In [1]: import numpy as np

In [2]: np.set_printoptions(suppress=True, linewidth=160)

In [3]: F = np.array([[-0.3, -1.1, -0.6, 0.4, -1.0],
   ...:     [0.5, -1.4, 0.2, 0.1, 0.3],
   ...:     [1.5, 0.0, -1.4, 0.8, -0.6],
   ...:     [-0.8, -0.1, 0.6, 0.4, -1.1],
   ...:     [-1.9, 0.1, 0.1, 0.0, 0.0]])

In [4]: F[:, 0] *= 5

In [5]: print(F)
[[-1.5 -1.1 -0.6  0.4 -1. ]
 [ 2.5 -1.4  0.2  0.1  0.3]
 [ 7.5  0.  -1.4  0.8 -0.6]
 [-4.  -0.1  0.6  0.4 -1.1]
 [-9.5  0.1  0.1  0.   0. ]]

In [6]: np.kron(np.eye(2, dtype=int), F)
Out[6]: 
array([[-1.5, -1.1, -0.6,  0.4, -1. , -0. , -0. , -0. ,  0. , -0. ],
       [ 2.5, -1.4,  0.2,  0.1,  0.3,  0. , -0. ,  0. ,  0. ,  0. ],
       [ 7.5,  0. , -1.4,  0.8, -0.6,  0. ,  0. , -0. ,  0. , -0. ],
       [-4. , -0.1,  0.6,  0.4, -1.1, -0. , -0. ,  0. ,  0. , -0. ],
       [-9.5,  0.1,  0.1,  0. ,  0. , -0. ,  0. ,  0. ,  0. ,  0. ],
       [-0. , -0. , -0. ,  0. , -0. , -1.5, -1.1, -0.6,  0.4, -1. ],
       [ 0. , -0. ,  0. ,  0. ,  0. ,  2.5, -1.4,  0.2,  0.1,  0.3],
       [ 0. ,  0. , -0. ,  0. , -0. ,  7.5,  0. , -1.4,  0.8, -0.6],
       [-0. , -0. ,  0. ,  0. , -0. , -4. , -0.1,  0.6,  0.4, -1.1],
       [-0. ,  0. ,  0. ,  0. ,  0. , -9.5,  0.1,  0.1,  0. ,  0. ]])

In [7]: np.einsum("ii->", F)
Out[7]: np.float64(-3.9)

In [8]: print(round(np.linalg.eigvals(F).sum().real, 2))
-3.9

In [9]: round(float(np.linalg.det(F[::-1])), 2)
Out[9]: -14.95

In [10]: np.round(np.linalg.det(F.T), 2)
Out[10]: np.float64(-14.95)

In [11]: np.round(np.poly(F), 2)
Out[11]: array([  1.  ,   3.9 ,   3.35, -17.06, -18.11,  14.95])

In [12]: f = np.array([5, 1])

In [13]: np.round(np.array([np.convolve(row, f, "same") for row in F]), 2)
Out[13]: 
array([[ -7.5,  -7. ,  -4.1,   1.4,  -4.6],
       [ 12.5,  -4.5,  -0.4,   0.7,   1.6],
       [ 37.5,   7.5,  -7. ,   2.6,  -2.2],
       [-20. ,  -4.5,   2.9,   2.6,  -5.1],
       [-47.5,  -9. ,   0.6,   0.1,   0. ]])

In [14]: np.round(np.cross(F[4, :3], F[0, :3]), 2)
Out[14]: array([ 0.05, -5.85, 10.6 ])

In [15]: np.round(np.correlate(F[4], F[0], "full"), 2)
Out[15]: array([ 9.5 , -3.9 ,  5.64, 10.43, 14.08, -0.26, -0.15,  0.  ,  0.  ])

In [16]: np.polyval(f, F[4])
Out[16]: array([-46.5,   1.5,   1.5,   1. ,   1. ])

In [17]: Y = np.array([[0, 1], [1, 2]])

In [18]: cent = np.kron(Y, F)

In [19]: print(cent)
[[ -0.   -0.   -0.    0.   -0.   -1.5  -1.1  -0.6   0.4  -1. ]
 [  0.   -0.    0.    0.    0.    2.5  -1.4   0.2   0.1   0.3]
 [  0.    0.   -0.    0.   -0.    7.5   0.   -1.4   0.8  -0.6]
 [ -0.   -0.    0.    0.   -0.   -4.   -0.1   0.6   0.4  -1.1]
 [ -0.    0.    0.    0.    0.   -9.5   0.1   0.1   0.    0. ]
 [ -1.5  -1.1  -0.6   0.4  -1.   -3.   -2.2  -1.2   0.8  -2. ]
 [  2.5  -1.4   0.2   0.1   0.3   5.   -2.8   0.4   0.2   0.6]
 [  7.5   0.   -1.4   0.8  -0.6  15.    0.   -2.8   1.6  -1.2]
 [ -4.   -0.1   0.6   0.4  -1.1  -8.   -0.2   1.2   0.8  -2.2]
 [ -9.5   0.1   0.1   0.    0.  -19.    0.2   0.2   0.    0. ]]

In [20]: cent.shape
Out[20]: (10, 10)

In [21]: rng = np.random.default_rng(298)

In [22]: z = rng.permutation(5)

In [23]: z
Out[23]: array([0, 2, 3, 1, 4])

In [24]: Y = F[z][:, z]

In [25]: round(np.linalg.det(Y), 2), round(float(np.linalg.det(F[z])), 2)
Out[25]: (np.float64(-14.95), -14.95)

In [26]: Y
Out[26]: 
array([[-1.5, -0.6,  0.4, -1.1, -1. ],
       [ 7.5, -1.4,  0.8,  0. , -0.6],
       [-4. ,  0.6,  0.4, -0.1, -1.1],
       [ 2.5,  0.2,  0.1, -1.4,  0.3],
       [-9.5,  0.1,  0. ,  0.1,  0. ]])

In [27]: f = np.array([2, 7, 9, 8, 4])

In [28]: Y = F + np.outer(f, np.eye(5)[1])

In [29]: Y.round(2)
Out[29]: 
array([[-1.5,  0.9, -0.6,  0.4, -1. ],
       [ 2.5,  5.6,  0.2,  0.1,  0.3],
       [ 7.5,  9. , -1.4,  0.8, -0.6],
       [-4. ,  7.9,  0.6,  0.4, -1.1],
       [-9.5,  4.1,  0.1,  0. ,  0. ]])

In [30]: round(float(np.linalg.det(Y) / np.linalg.det(F)), 2), round(float(1 + np.linalg.solve(F, f)[1]), 2)
Out[30]: (0.17, 0.17)

In [31]: np.linalg.matrix_rank(np.linalg.inv(Y) - np.linalg.inv(F), tol=1e-8)
Out[31]: np.int64(1)

In [32]: K = np.loadtxt("data.csv", delimiter=",")

In [33]: K
Out[33]: 
array([[0., 1., 1., 1., 0.],
       [0., 0., 0., 2., 0.],
       [2., 0., 1., 0., 0.],
       [1., 1., 1., 0., 0.],
       [0., 0., 0., 0., 1.]])

In [34]: t = np.radians(180)

In [35]: R = np.eye(5)

In [36]: R[0, 0] = R[4, 4] = np.cos(t)

In [37]: R[0, 4], R[4, 0] = -np.sin(t), np.sin(t)

In [38]: R.round(2) + 0
Out[38]: 
array([[-1.,  0.,  0.,  0.,  0.],
       [ 0.,  1.,  0.,  0.,  0.],
       [ 0.,  0.,  1.,  0.,  0.],
       [ 0.,  0.,  0.,  1.,  0.],
       [ 0.,  0.,  0.,  0., -1.]])

In [39]: Y = K @ R.T

In [40]: print(np.abs(Y - K).max(axis=0))
[4. 0. 0. 0. 2.]

In [41]: round(float(np.linalg.det(R)), 2), np.trace(R)
Out[41]: (1.0, np.float64(1.0))

In [42]: w1 = np.array([[-2, 0, -2, -3, 2],
    ...:     [1, -2, -2, -2, -2],
    ...:     [-2, 3, 0, -3, 3],
    ...:     [-3, 0, 1, 2, 2],
    ...:     [-3, 0, -3, -2, 1]])

In [43]: b = np.array([-2, 0, -1, -1, -2])

In [44]: hid = np.maximum(K @ w1 + b, 0)

In [45]: (hid > 0).astype(int)
Out[45]: 
array([[0, 1, 0, 0, 1],
       [0, 0, 1, 1, 1],
       [0, 1, 0, 0, 1],
       [0, 1, 0, 0, 1],
       [0, 0, 0, 0, 0]])

In [46]: np.linalg.matrix_rank(hid)
Out[46]: np.int64(3)

In [47]: (hid > 0).mean(axis=0)
Out[47]: array([0. , 0.6, 0.2, 0.2, 0.8])

In [48]: cent = np.array([[1, 2, 2], [0, 3, 1], [2, -2, -2], [-2, 2, 2], [0, -1, 1]])

In [49]: (hid @ cent).round(6).argmax(axis=1)
Out[49]: array([1, 2, 2, 1, 0])

In [50]: print(hid @ cent)
[[ 0.  2.  2.]
 [-4.  2.  6.]
 [ 0.  4.  8.]
 [ 0.  2.  2.]
 [ 0.  0.  0.]]

In [51]: w1 @ cent
Out[51]: 
array([[ 0, -8, -4],
       [ 1, -2, -2],
       [ 4, -4, -4],
       [-5, -6, -2],
       [-5, -5, -3]])

In [52]: Y = np.array([[1, 6, 6, 7, 4, 3, 9],
    ...:     [4, 7, 7, 9, 9, 6, 3],
    ...:     [7, 4, 5, 5, 7, 5, 8],
    ...:     [3, 3, 4, 4, 6, 6, 3],
    ...:     [0, 3, 2, 7, 0, 4, 8],
    ...:     [4, 1, 9, 0, 2, 5, 5],
    ...:     [2, 4, 1, 0, 2, 4, 7]])

In [53]: data = np.tril(Y)

In [54]: print(data)
[[1 0 0 0 0 0 0]
 [4 7 0 0 0 0 0]
 [7 4 5 0 0 0 0]
 [3 3 4 4 0 0 0]
 [0 3 2 7 0 0 0]
 [4 1 9 0 2 5 0]
 [2 4 1 0 2 4 7]]

In [55]: left, sv, vt = np.linalg.svd(data)

In [56]: V = vt[:(sv > 1e-8).sum()]

In [57]: vec = data[3] + 3 * data[2] + rng.integers(2) * np.eye(7)[5]

In [58]: print(vec)
[24. 15. 19.  4.  0.  1.  0.]

In [59]: np.round(V.T @ V, 2) + 0
Out[59]: 
array([[ 1.  ,  0.  ,  0.  ,  0.  ,  0.  ,  0.  ,  0.  ],
       [ 0.  ,  1.  ,  0.  ,  0.  ,  0.  ,  0.  ,  0.  ],
       [ 0.  ,  0.  ,  1.  ,  0.  ,  0.  ,  0.  ,  0.  ],
       [ 0.  ,  0.  ,  0.  ,  1.  ,  0.  ,  0.  ,  0.  ],
       [ 0.  ,  0.  ,  0.  ,  0.  ,  0.14,  0.34,  0.05],
       [ 0.  ,  0.  ,  0.  ,  0.  ,  0.34,  0.86, -0.02],
       [ 0.  ,  0.  ,  0.  ,  0.  ,  0.05, -0.02,  1.  ]])

In [60]: np.round(np.diag(V.T @ V), 2)
Out[60]: array([1.  , 1.  , 1.  , 1.  , 0.14, 0.86, 1.  ])

In [61]: round(np.linalg.norm(vec - V.T @ V @ vec), 2)
Out[61]: np.float64(0.37)

In [62]: Y = np.array([[5, 0], [-1, 0], [6, -6], [-2, -1], [-4, 9], [2, -4], [-3, -1]])

In [63]: data @ Y
Out[63]: 
array([[  5,   0],
       [ 13,   0],
       [ 61, -30],
       [ 28, -28],
       [ -5, -19],
       [ 75, -56],
       [ -9, -11]])

In [64]: Y.T @ data.T
Out[64]: 
array([[  5,  13,  61,  28,  -5,  75,  -9],
       [  0,   0, -30, -28, -19, -56, -11]])

In [65]: np.linalg.matrix_rank(data @ Y)
Out[65]: np.int64(2)

In [66]: np.einsum("ij->j", data)
Out[66]: array([21, 22, 21, 11,  4,  9,  7])

In [67]: np.linalg.matrix_rank(np.vstack([data, Y.T]))
Out[67]: np.int64(7)

In [68]: left, sv, vt = np.linalg.svd(data)

In [69]: np.argmax(sv[:-1] / (sv[1:] + 1e-6)) + 1
Out[69]: np.int64(6)

In [70]: Y = left[:, :6] @ np.diag(sv[:6]) @ vt[:6]

In [71]: Y.round(2) + 0
Out[71]: 
array([[1., 0., 0., 0., 0., 0., 0.],
       [4., 7., 0., 0., 0., 0., 0.],
       [7., 4., 5., 0., 0., 0., 0.],
       [3., 3., 4., 4., 0., 0., 0.],
       [0., 3., 2., 7., 0., 0., 0.],
       [4., 1., 9., 0., 2., 5., 0.],
       [2., 4., 1., 0., 2., 4., 7.]])

In [72]: print(np.linalg.matrix_rank(Y))
6

In [73]: np.linalg.matrix_rank(data, rtol=0.1)
Out[73]: np.int64(5)

In [74]: [round(float(x), 2) for x in np.linalg.svd(data, compute_uv=False)[:3]]
Out[74]: [16.78, 8.64, 8.42]

In [75]: W0 = np.loadtxt("layer14.csv", delimiter=",")

In [76]: W0.round(2)
Out[76]: 
array([[-0.05,  0.49,  0.02,  0.71, -0.12,  0.5 ],
       [ 0.34, -0.24,  0.62, -0.23, -0.41,  0.46],
       [ 0.  , -0.55, -0.06,  0.56, -0.49, -0.37],
       [ 0.1 , -0.46, -0.64, -0.07,  0.07,  0.6 ],
       [-0.68,  0.16, -0.16, -0.33, -0.6 ,  0.1 ],
       [ 0.64,  0.41, -0.41, -0.17, -0.45, -0.19]])

In [77]: q, R = np.linalg.qr(W0)

In [78]: R.round(2) + 0
Out[78]: 
array([[1., 0., 0., 0., 0., 0.],
       [0., 1., 0., 0., 0., 0.],
       [0., 0., 1., 0., 0., 0.],
       [0., 0., 0., 1., 0., 0.],
       [0., 0., 0., 0., 1., 0.],
       [0., 0., 0., 0., 0., 1.]])

In [79]: q.round(2)
Out[79]: 
array([[-0.05,  0.49,  0.02,  0.71, -0.12,  0.5 ],
       [ 0.34, -0.24,  0.62, -0.23, -0.41,  0.46],
       [ 0.  , -0.55, -0.06,  0.56, -0.49, -0.37],
       [ 0.1 , -0.46, -0.64, -0.07,  0.07,  0.6 ],
       [-0.68,  0.16, -0.16, -0.33, -0.6 ,  0.1 ],
       [ 0.64,  0.41, -0.41, -0.17, -0.45, -0.19]])

In [80]: print(np.trace(q @ q.T))
6.0

In [81]: q, V = np.linalg.qr(W0[:, :5])[0], np.linalg.qr(W0[:, 5:])[0]

In [82]: sv = np.linalg.svd(q.T @ V, compute_uv=False)

In [83]: (sv > 0.9).sum()
Out[83]: np.int64(0)

In [84]: sv.round(2) + 0
Out[84]: array([0.])

In [85]: left, sv, vt = np.linalg.svd(W0, full_matrices=False)

In [86]: np.round(np.cumsum(sv ** 2) / np.sum(sv ** 2), 2)
Out[86]: array([0.17, 0.33, 0.5 , 0.67, 0.83, 1.  ])

In [87]: np.round(left.T @ W0 @ vt.T, 2) + 0
Out[87]: 
array([[1., 0., 0., 0., 0., 0.],
       [0., 1., 0., 0., 0., 0.],
       [0., 0., 1., 0., 0., 0.],
       [0., 0., 0., 1., 0., 0.],
       [0., 0., 0., 0., 1., 0.],
       [0., 0., 0., 0., 0., 1.]])

In [88]: np.round(left.T @ left, 2) + 0
Out[88]: 
array([[1., 0., 0., 0., 0., 0.],
       [0., 1., 0., 0., 0., 0.],
       [0., 0., 1., 0., 0., 0.],
       [0., 0., 0., 1., 0., 0.],
       [0., 0., 0., 0., 1., 0.],
       [0., 0., 0., 0., 0., 1.]])

In [89]: np.round(vt @ vt.T, 2) + 0
Out[89]: 
array([[1., 0., 0., 0., 0., 0.],
       [0., 1., 0., 0., 0., 0.],
       [0., 0., 1., 0., 0., 0.],
       [0., 0., 0., 1., 0., 0.],
       [0., 0., 0., 0., 1., 0.],
       [0., 0., 0., 0., 0., 1.]])

In [90]: left.shape, sv.shape, vt.shape
Out[90]: ((6, 6), (6,), (6, 6))

In [91]: print(np.round(sv / sv[0], 2))
[1. 1. 1. 1. 1. 1.]

In [92]: X = np.array([[2.0, 2.0, 0.0], [1.0, 1.0, 0.0], [0.0, 0.0, 1.0]])

In [93]: Y = np.array([[2, 3, 0], [0, 1, 2], [1, 1, 2]])

In [94]: np.einsum("ik,kj->ji", X, Y)
Out[94]: 
array([[4., 2., 1.],
       [8., 4., 1.],
       [4., 2., 2.]])

In [95]: np.linalg.matrix_rank(np.vstack([X, Y.T]))
Out[95]: np.int64(3)

In [96]: X @ Y
Out[96]: 
array([[4., 8., 4.],
       [2., 4., 2.],
       [1., 1., 2.]])

In [97]: np.einsum("ij,ij->i", X, X)
Out[97]: array([8., 2., 1.])

In [98]: Y = data / np.sqrt((data ** 2).mean(axis=1, keepdims=True))

In [99]: Y[5].round(2)
Out[99]: array([0.94, 0.23, 2.11, 0.  , 0.47, 1.17, 0.  ])

In [100]: np.round(np.linalg.norm(Y, axis=1), 2)
Out[100]: array([2.65, 2.65, 2.65, 2.65, 2.65, 2.65, 2.65])

In [101]: r = np.linalg.matrix_rank(X)

In [102]: r
Out[102]: np.int64(2)

In [103]: N = np.linalg.svd(X)[2][r:].T

In [104]: [int(np.linalg.matrix_rank(X[:i])) for i in range(1, len(X) + 1)]
Out[104]: [1, 1, 2]

In [105]: N[:, 0] / N[np.abs(N[:, 0]).round(6).argmax(), 0]
Out[105]: array([ 1., -1., -0.])

In [106]: np.round(N @ N.T, 2)
Out[106]: 
array([[ 0.5, -0.5,  0. ],
       [-0.5,  0.5,  0. ],
       [ 0. ,  0. ,  0. ]])

In [107]: [round(float(x), 2) for x in np.linalg.svd(X, compute_uv=False)[:3]]
Out[107]: [3.16, 1.0, 0.0]

In [108]: print(np.round(np.linalg.norm(X, 2) / np.linalg.norm(X), 2))
0.95

In [109]: np.poly(X)
Out[109]: array([ 1., -4.,  3.,  0.])

In [110]: np.einsum("ii->", X)
Out[110]: np.float64(4.0)

In [111]: round(float(np.linalg.eigvals(X).sum().real), 2)
Out[111]: 4.0

In [112]: np.kron(np.eye(2, dtype=int), X)
Out[112]: 
array([[2., 2., 0., 0., 0., 0.],
       [1., 1., 0., 0., 0., 0.],
       [0., 0., 1., 0., 0., 0.],
       [0., 0., 0., 2., 2., 0.],
       [0., 0., 0., 1., 1., 0.],
       [0., 0., 0., 0., 0., 1.]])

In [113]: print(round(np.linalg.det(X.T), 2))
0.0

In [114]: round(float(np.linalg.det(2 * X)), 2), np.round(np.linalg.det(X), 2)
Out[114]: (0.0, np.float64(0.0))

In [115]: M = np.load("x.npy")

In [116]: M
Out[116]: 
array([[-10.78,  -1.28,  -9.25, -29.75,  10.03, -21.21],
       [-10.44,   0.77, -11.47, -30.5 ,  11.13, -19.12],
       [ -9.84,   0.53, -10.22, -30.8 ,   9.95, -18.5 ],
       [ -8.66,  -1.22, -10.21, -30.79,  11.13, -20.09],
       [-11.29,  -0.33,  -9.38, -29.35,   9.06, -20.52],
       [-11.32,  -0.7 , -11.94, -29.24,  10.85, -18.44],
       [-11.28,  -0.61, -11.38, -29.4 ,  10.64, -20.53],
       [-10.79,  -1.  ,  -8.09, -29.19,  10.15, -20.68],
       [ -9.45,  -2.19, -10.03, -30.47,  10.41, -19.36],
       [ -9.62,   0.28, -10.5 , -29.85,  11.07, -19.09],
       [-10.66,   1.4 ,  -9.2 , -31.64,   9.18, -20.2 ],
       [ -8.79,   1.27,  -9.73, -29.62,   9.77, -20.8 ],
       [-10.63,  -0.62,  -8.34, -30.07,  11.31, -20.27],
       [-10.76,   2.14,  -9.2 , -30.43,  10.41, -20.42],
       [-11.21,   0.83,  -9.35, -29.28,  10.45, -20.59],
       [-10.71,   0.31, -13.27, -30.07,  11.82, -19.67],
       [ -8.72,   2.33, -10.89, -30.41,  10.38, -19.24],
       [ -9.78,  -0.19,  -9.84, -29.86,  10.11, -20.46],
       [ -8.91,  -1.28, -12.73, -27.94,   8.76, -18.63],
       [-10.59,   0.21, -10.31, -28.65,  10.55, -18.41],
       [ -8.58,   0.98,  -9.5 , -29.56,   7.88, -17.31],
       [-10.65,   0.3 ,  -9.46, -28.95,  10.53, -21.78],
       [ -9.08,  -1.2 ,  -9.7 , -29.56,  10.08, -19.75],
       [-11.67,  -0.25,  -8.89, -29.79,   9.78, -19.18],
       [ -9.52,   0.89,  -9.62, -29.91,  10.1 , -19.9 ],
       [ -9.03,  -0.8 ,  -9.64, -29.85,   8.31, -20.67],
       [-10.89,  -0.29,  -8.81, -30.34,  10.19, -20.12],
       [ -9.93,  -1.34,  -8.68, -28.99,  10.02, -20.14],
       [ -8.27,   0.63,  -9.64, -29.76,   8.75, -22.54]])

In [117]: blk = np.stack([M, -2 * M, M[::-1]])

In [118]: np.round(np.einsum("bij,cij->bc", blk, blk), 2)
Out[118]: 
array([[ 46201.17, -92402.33,  46010.49],
       [-92402.33, 184804.66, -92020.98],
       [ 46010.49, -92020.98,  46201.17]])

In [119]: print(np.linalg.matrix_rank(blk))
[6 6 6]

In [120]: (blk @ M.T).shape
Out[120]: (3, 29, 29)
